% ipython --no-banner

In [1]: import numpy as np

In [2]: import numpy.linalg as la

In [3]: np.set_printoptions(precision=2, suppress=True, linewidth=120, legacy="1.25")

In [4]: rng = np.random.default_rng(5268)

In [5]: J = (rng.random((4, 4)) < 0.3) + np.eye(4)

In [6]: J /= J.sum(axis=1, keepdims=True)

In [7]: J
Out[7]: 
array([[1.  , 0.  , 0.  , 0.  ],
       [0.25, 0.25, 0.25, 0.25],
       [0.33, 0.33, 0.33, 0.  ],
       [0.  , 0.  , 0.  , 1.  ]])

In [8]: (J + J.T) / 2
Out[8]: 
array([[1.  , 0.12, 0.17, 0.  ],
       [0.12, 0.25, 0.29, 0.12],
       [0.17, 0.29, 0.33, 0.  ],
       [0.  , 0.12, 0.  , 1.  ]])

In [9]: J @ J
Out[9]: 
array([[1.  , 0.  , 0.  , 0.  ],
       [0.4 , 0.15, 0.15, 0.31],
       [0.53, 0.19, 0.19, 0.08],
       [0.  , 0.  , 0.  , 1.  ]])

In [10]: round(np.abs(la.eigvals(J)).max(), 2)
Out[10]: 1.0

In [11]: (J - J.T) / 2
Out[11]: 
array([[ 0.  , -0.12, -0.17,  0.  ],
       [ 0.12,  0.  , -0.04,  0.12],
       [ 0.17,  0.04,  0.  ,  0.  ],
       [ 0.  , -0.12,  0.  ,  0.  ]])

In [12]: np.allclose(J @ J.T, J.T @ J)
Out[12]: False

In [13]: la.matrix_power(J, 3)
Out[13]: 
array([[1.  , 0.  , 0.  , 0.  ],
       [0.48, 0.09, 0.09, 0.35],
       [0.64, 0.11, 0.11, 0.13],
       [0.  , 0.  , 0.  , 1.  ]])

In [14]: Uu, s, vt = la.svd(J, full_matrices=False)

In [15]: np.round(Uu.T @ Uu, 2) + 0
Out[15]: 
array([[1., 0., 0., 0.],
       [0., 1., 0., 0.],
       [0., 0., 1., 0.],
       [0., 0., 0., 1.]])

In [16]: Uu.shape, s.shape, vt.shape
Out[16]: ((4, 4), (4,), (4, 4))

In [17]: np.allclose(Uu * s @ vt, J)
Out[17]: True

In [18]: (s > 1e-8).sum()
Out[18]: 3

In [19]: r0 = np.array([-5, 4, 4])

In [20]: np.array([np.convolve(row, r0, "same") for row in J])
Out[20]: 
array([[ 4.  ,  4.  ,  0.  ,  0.  ],
       [-0.25,  0.75,  0.75,  2.  ],
       [-0.33,  1.  ,  2.67,  1.33],
       [ 0.  ,  0.  , -5.  ,  4.  ]])

In [21]: np.correlate(J[0], J[3], "full")
Out[21]: array([1., 0., 0., 0., 0., 0., 0.])

In [22]: np.polyval(r0, J[0])
Out[22]: array([3., 4., 4., 4.])

In [23]: arr = np.load("block18.npy")

In [24]: arr
Out[24]: 
array([[1.02, 2.  , 1.  , 0.  , 1.  ],
       [3.  , 3.02, 3.  , 0.  , 1.  ],
       [1.  , 3.  , 1.02, 2.  , 3.  ],
       [1.  , 1.  , 3.  , 0.02, 0.  ],
       [1.  , 2.  , 1.  , 0.  , 1.02]])

In [25]: np.einsum("ii->", arr)
Out[25]: 6.1

In [26]: np.kron(np.eye(2, dtype=int), arr)
Out[26]: 
array([[1.02, 2.  , 1.  , 0.  , 1.  , 0.  , 0.  , 0.  , 0.  , 0.  ],
       [3.  , 3.02, 3.  , 0.  , 1.  , 0.  , 0.  , 0.  , 0.  , 0.  ],
       [1.  , 3.  , 1.02, 2.  , 3.  , 0.  , 0.  , 0.  , 0.  , 0.  ],
       [1.  , 1.  , 3.  , 0.02, 0.  , 0.  , 0.  , 0.  , 0.  , 0.  ],
       [1.  , 2.  , 1.  , 0.  , 1.02, 0.  , 0.  , 0.  , 0.  , 0.  ],
       [0.  , 0.  , 0.  , 0.  , 0.  , 1.02, 2.  , 1.  , 0.  , 1.  ],
       [0.  , 0.  , 0.  , 0.  , 0.  , 3.  , 3.02, 3.  , 0.  , 1.  ],
       [0.  , 0.  , 0.  , 0.  , 0.  , 1.  , 3.  , 1.02, 2.  , 3.  ],
       [0.  , 0.  , 0.  , 0.  , 0.  , 1.  , 1.  , 3.  , 0.02, 0.  ],
       [0.  , 0.  , 0.  , 0.  , 0.  , 1.  , 2.  , 1.  , 0.  , 1.02]])

In [27]: np.round(np.einsum("ij,ji->", arr, arr), 2)
Out[27]: 68.24

In [28]: round(la.det(2 * arr), 2), round(la.det(arr), 2)
Out[28]: (6.17, 0.19)

In [29]: Q, V = la.qr(arr[:, :3])[0], la.qr(arr[:, 3:])[0]

In [30]: s = la.svd(Q.T @ V, compute_uv=False)

In [31]: np.degrees(np.arccos(s.clip(0, 1)))
Out[31]: array([ 0.27, 51.33])

In [32]: round(float(la.norm(Q @ Q.T - V @ V.T, 2)), 2)
Out[32]: 1.0

In [33]: Uu, s, vt = la.svd(arr)

In [34]: s
Out[34]: array([8.  , 3.3 , 1.4 , 0.63, 0.01])

In [35]: np.argmax(s[:-1] / (s[1:] + 1e-6)) + 1
Out[35]: 4

In [36]: A2 = Uu[:, :4] @ np.diag(s[:4]) @ vt[:4]

In [37]: la.matrix_rank(arr, rtol=0.05)
Out[37]: 4

In [38]: la.matrix_rank(A2)
Out[38]: 4

In [39]: A2.round(2) + 0
Out[39]: 
array([[1.02, 2.  , 1.  , 0.  , 1.  ],
       [3.  , 3.02, 3.  , 0.  , 1.  ],
       [1.  , 3.  , 1.02, 2.  , 3.  ],
       [1.  , 1.  , 3.  , 0.02, 0.  ],
       [1.  , 2.  , 1.  , 0.  , 1.02]])

In [40]: round(np.abs(arr - A2).max(), 2)
Out[40]: 0.0

In [41]: round(float(np.abs(la.eigvals(A2)).max()), 2)
Out[41]: 7.76

In [42]: np.round(np.sort(np.abs(la.eigvals(A2))), 2) + 0
Out[42]: array([0.  , 0.39, 1.23, 2.5 , 7.76])

In [43]: np.round((A2 - A2.T) / 2, 2) + 0
Out[43]: 
array([[ 0. , -0.5,  0. , -0.5,  0. ],
       [ 0.5,  0. ,  0. , -0.5, -0.5],
       [ 0. ,  0. ,  0. , -0.5,  1. ],
       [ 0.5,  0.5,  0.5,  0. ,  0. ],
       [ 0. ,  0.5, -1. ,  0. ,  0. ]])

In [44]: round(float(np.trace(A2)), 2)
Out[44]: 6.1

In [45]: np.allclose(A2 @ A2.T, A2.T @ A2)
Out[45]: False

In [46]: F = np.loadtxt("dump.csv", delimiter=",")

In [47]: F.round(2) + 0
Out[47]: 
array([[ 0.  ,  0.02, -0.17,  0.54],
       [ 0.04,  0.  ,  0.83,  0.32],
       [-0.15,  0.01, -0.3 ,  2.66],
       [ 0.12, -0.01, -0.14, -3.49],
       [ 0.1 , -0.01,  0.21,  1.7 ],
       [ 0.07,  0.01,  0.09,  2.64],
       [-0.05, -0.01, -0.03, -2.15],
       [ 0.18,  0.  ,  0.73,  0.94],
       [ 0.13,  0.  , -0.62, -2.13],
       [ 0.07, -0.02, -0.25,  2.85],
       [ 0.04, -0.04,  0.37, -1.58],
       [ 0.07,  0.03, -0.53, -0.1 ],
       [-0.12,  0.01, -0.14, -3.62],
       [-0.01,  0.01, -0.18, -1.95],
       [ 0.12, -0.01, -0.03, -1.7 ],
       [ 0.02,  0.  , -0.11, -5.56],
       [ 0.02,  0.  , -0.32, -0.22],
       [-0.03,  0.04, -0.05,  1.38],
       [ 0.05, -0.01, -0.07,  2.26],
       [ 0.15,  0.01,  1.34,  3.06],
       [-0.11,  0.02, -0.02,  0.  ],
       [-0.02, -0.01,  0.43, -4.45]])

In [48]: # column 3 dominates

In [49]: d = la.norm(F[:, None] - F[None], axis=-1)

In [50]: la.matrix_rank(d ** 2)
Out[50]: 6

In [51]: d.mean(axis=1).argmax()
Out[51]: 15

In [52]: d[:5, :5]
Out[52]: 
array([[0.  , 1.03, 2.13, 4.03, 1.22],
       [1.03, 0.  , 2.61, 3.93, 1.51],
       [2.13, 2.61, 0.  , 6.16, 1.12],
       [4.03, 3.93, 6.16, 0.  , 5.19],
       [1.22, 1.51, 1.12, 5.19, 0.  ]])

In [53]: (d + 1e9 * np.eye(22)).round(6).argmin(axis=1)
Out[53]: array([20,  7,  9, 12, 17,  9, 13,  1, 13,  2, 14, 16,  3,  6, 13, 21, 11,  4,  5,  5, 16, 12])

In [54]: E = np.load("sample4.npy")

In [55]: E
Out[55]: 
array([[0.04, 0.01, 0.28],
       [0.01, 1.12, 0.33],
       [0.28, 0.33, 1.84]])

In [56]: A2 = np.array([[-3, 9], [-8, 5], [-2, 5]])

In [57]: np.einsum("ik,kj->ij", E, A2)
Out[57]: 
array([[-0.8 ,  1.85],
       [-9.67,  7.38],
       [-7.14, 13.33]])

In [58]: np.einsum("ik,kj->ji", E, A2)
Out[58]: 
array([[-0.8 , -9.67, -7.14],
       [ 1.85,  7.38, 13.33]])

In [59]: A2.T @ E.T
Out[59]: 
array([[-0.8 , -9.67, -7.14],
       [ 1.85,  7.38, 13.33]])

In [60]: la.matrix_rank(E, rtol=0.1)
Out[60]: 2

In [61]: [round(float(x), 2) for x in la.svd(E, compute_uv=False)[:3]]
Out[61]: [2.0, 1.0, 0.0]

In [62]: np.round(la.norm(E, 2) / la.norm(E), 2)
Out[62]: 0.89

In [63]: vals, V = la.eigh(E)

In [64]: x0 = np.array([-1, 1, 0])

In [65]: round(float(x0 @ E @ x0 / (x0 @ x0)), 2), round(float(vals[0]), 2), vals[-1]
Out[65]: (0.57, 0.0, 2.0)

In [66]: V * np.abs(vals) @ V.T
Out[66]: 
array([[0.04, 0.01, 0.28],
       [0.01, 1.12, 0.33],
       [0.28, 0.33, 1.84]])

In [67]: la.eigvalsh(E[1:, 1:])
Out[67]: array([0.99, 1.96])

In [68]: np.round(x0 @ E @ x0, 2)
Out[68]: 1.14

In [69]: P = np.triu(np.array([[5, -1, 4], [0, -5, -4], [-3, -5, -5]]), 1) + np.eye(3)

In [70]: A2 = P @ E @ la.inv(P)

In [71]: la.matrix_rank(A2)
Out[71]: 2

In [72]: A2
Out[72]: 
array([[ 1.14,  1.35,  8.13],
       [-1.1 , -1.29, -7.8 ],
       [ 0.28,  0.61,  3.15]])

In [73]: np.round(np.poly(A2), 2) + 0
Out[73]: array([ 1., -3.,  2.,  0.])

In [74]: round(la.det(A2), 2)
Out[74]: 0.0

In [75]: rank = la.matrix_rank(E)

In [76]: rank
Out[76]: 2

In [77]: N = la.svd(E)[2][rank:].T

In [78]: la.matrix_rank(E.T @ E), la.matrix_rank(E @ E.T)
Out[78]: (2, 2)

In [79]: [int(la.matrix_rank(np.delete(E, i, axis=0))) for i in range(3)]
Out[79]: [2, 2, 2]

In [80]: np.round(N @ N.T, 2) + 0
Out[80]: 
array([[ 0.97,  0.03, -0.15],
       [ 0.03,  0.  , -0.01],
       [-0.15, -0.01,  0.02]])

In [81]: [int(la.matrix_rank(E[:i])) for i in range(1, len(E) + 1)]
Out[81]: [1, 2, 2]

In [82]: K = np.load("a.npy")

In [83]: K
Out[83]: 
array([[ 0.92,  0.24, -0.14],
       [ 0.24,  0.33,  0.41],
       [-0.14,  0.41,  0.75]])

In [84]: # applying it twice changes nothing

In [85]: Uu, s, vt = la.svd(K)

In [86]: V = vt[:(s > 1e-8).sum()]

In [87]: x0 = K[1] + 5 * K[0] + rng.integers(2) * np.eye(3)[0]

In [88]: x0
Out[88]: array([ 4.82,  1.52, -0.32])

In [89]: np.allclose(V.T @ V @ x0, x0)
Out[89]: True

In [90]: la.matrix_rank(np.vstack([K, x0]))
Out[90]: 2

In [91]: r0 = np.array([-1, 1, 2])

In [92]: M = np.array([np.roll(r0, i) for i in range(3)])

In [93]: M
Out[93]: 
array([[-1,  1,  2],
       [ 2, -1,  1],
       [ 1,  2, -1]])

In [94]: P = np.triu(np.array([[3, 1, -3], [-1, -1, -2], [0, -3, 1]]), 1) + np.eye(3)

In [95]: A2 = P @ M @ la.inv(P)

In [96]: P @ M - M @ P
Out[96]: 
array([[-1., -6.,  3.],
       [-2., -6.,  6.],
       [ 0., -1.,  7.]])

In [97]: np.poly(A2)
Out[97]: array([  1.,   3.,  -3., -14.])

In [98]: A2
Out[98]: 
array([[-2., -4., -8.],
       [ 0., -5., -7.],
       [ 1.,  1.,  4.]])

In [99]: la.matrix_rank(A2)
Out[99]: 3

In [100]: round(float(la.det(A2)), 2)
Out[100]: 14.0
